$ ipython --no-banner

In [1]: import numpy as np

In [2]: from numpy import linalg as LA

In [3]: np.set_printoptions(precision=1, suppress=True, linewidth=200, legacy="1.25")

In [4]: A2 = np.array([[-2, -3, 3], [1, -1, -2]])

In [5]: K = A2.T @ A2

In [6]: K
Out[6]: 
array([[ 5,  5, -8],
       [ 5, 10, -7],
       [-8, -7, 13]])

In [7]: np.einsum("ij,ji->", K, K)
Out[7]: 570

In [8]: round(LA.eigvals(K).sum().real, 1)
Out[8]: 28.0

In [9]: round(float(LA.det(2 * K)), 1), round(float(LA.det(K)), 1)
Out[9]: (-0.0, -0.0)

In [10]: np.einsum("ii->", K)
Out[10]: 28

In [11]: rng = np.random.default_rng(846552)

In [12]: labels = rng.permutation(3)

In [13]: labels
Out[13]: array([1, 0, 2])

In [14]: A2 = K[labels][:, labels]

In [15]: np.allclose(A2, K)
Out[15]: False

In [16]: np.round(np.sort(np.abs(LA.eigvals(A2))), 1) + 0
Out[16]: array([ 0. ,  4.6, 23.4])

In [17]: round(float(LA.det(A2)), 1), np.round(LA.det(K[labels]), 1)
Out[17]: (0.0, 0.0)

In [18]: X = np.load("x.npy")

In [19]: X
Out[19]: 
array([[ 0,  0,  0,  0,  0, -9,  0,  5,  0, -6],
       [ 0,  5,  0,  6,  0,  0,  0,  0,  1,  9],
       [ 3,  0, -2,  0,  0,  7,  0,  0,  0,  0],
       [ 0,  0,  0,  0,  0,  4,  0,  0,  0,  0]])

In [20]: # columns 4 and 6 are equal

In [21]: def softmax(z):
    ...:     e = np.exp(z - z.max(axis=-1, keepdims=True))
    ...:     return e / e.sum(axis=-1, keepdims=True)
    ...: 

In [22]: np.round(softmax(X[3]), 1) + 0
Out[22]: array([0. , 0. , 0. , 0. , 0. , 0.9, 0. , 0. , 0. , 0. ])

In [23]: S = X @ X.T / np.sqrt(10)

In [24]: np.round(softmax(S), 1) + 0
Out[24]: 
array([[1., 0., 0., 0.],
       [0., 1., 0., 0.],
       [0., 0., 1., 0.],
       [0., 0., 1., 0.]])

In [25]: np.round(softmax(S)[3] @ X, 1) + 0
Out[25]: array([ 2.9,  0. , -2. ,  0. ,  0. ,  6.9,  0. ,  0. ,  0. ,  0. ])

In [26]: X.reshape(2, -1)
Out[26]: 
array([[ 0,  0,  0,  0,  0, -9,  0,  5,  0, -6,  0,  5,  0,  6,  0,  0,  0,  0,  1,  9],
       [ 3,  0, -2,  0,  0,  7,  0,  0,  0,  0,  0,  0,  0,  0,  0,  4,  0,  0,  0,  0]])

In [27]: X.reshape(-1, 2)
Out[27]: 
array([[ 0,  0],
       [ 0,  0],
       [ 0, -9],
       [ 0,  5],
       [ 0, -6],
       [ 0,  5],
       [ 0,  6],
       [ 0,  0],
       [ 0,  0],
       [ 1,  9],
       [ 3,  0],
       [-2,  0],
       [ 0,  7],
       [ 0,  0],
       [ 0,  0],
       [ 0,  0],
       [ 0,  0],
       [ 0,  4],
       [ 0,  0],
       [ 0,  0]])

In [28]: t3 = X.reshape(4, 2, -1)

In [29]: t3.sum(axis=1)
Out[29]: 
array([[-9,  0,  5,  0, -6],
       [ 0,  5,  0,  7,  9],
       [10,  0, -2,  0,  0],
       [ 4,  0,  0,  0,  0]])

In [30]: np.einsum("ihd,ihd->ih", t3, t3)
Out[30]: 
array([[  0, 142],
       [ 61,  82],
       [ 13,  49],
       [  0,  16]])

In [31]: np.swapaxes(t3, 1, 2)[0]
Out[31]: 
array([[ 0, -9],
       [ 0,  0],
       [ 0,  5],
       [ 0,  0],
       [ 0, -6]])

In [32]: W1 = np.array([[-1, 2, 1],
    ...:     [2, -3, 0],
    ...:     [2, 0, 1],
    ...:     [-1, 1, 3],
    ...:     [2, 3, 0],
    ...:     [-1, -2, 2],
    ...:     [0, 1, -3],
    ...:     [-2, 1, -2],
    ...:     [-3, -3, 0],
    ...:     [1, 0, 2]])

In [33]: beta = np.array([-1, -1, 1])

In [34]: hid = np.maximum(X @ W1 + beta, 0)

In [35]: (hid > 0).astype(int)
Out[35]: 
array([[0, 1, 0],
       [1, 0, 1],
       [0, 0, 1],
       [0, 0, 1]])

In [36]: cent = np.array([[-7, 6, 4], [0, -7, 8], [5, -1, 9]])

In [37]: (hid @ cent).round(6).argmax(axis=1)
Out[37]: array([2, 2, 2, 2])

In [38]: W1 @ cent
Out[38]: 
array([[ 12, -21,  21],
       [-14,  33, -16],
       [ -9,  11,  17],
       [ 22, -16,  31],
       [-14,  -9,  32],
       [ 17,   6,  -2],
       [-15,  -4, -19],
       [  4, -17, -18],
       [ 21,   3, -36],
       [  3,   4,  22]])
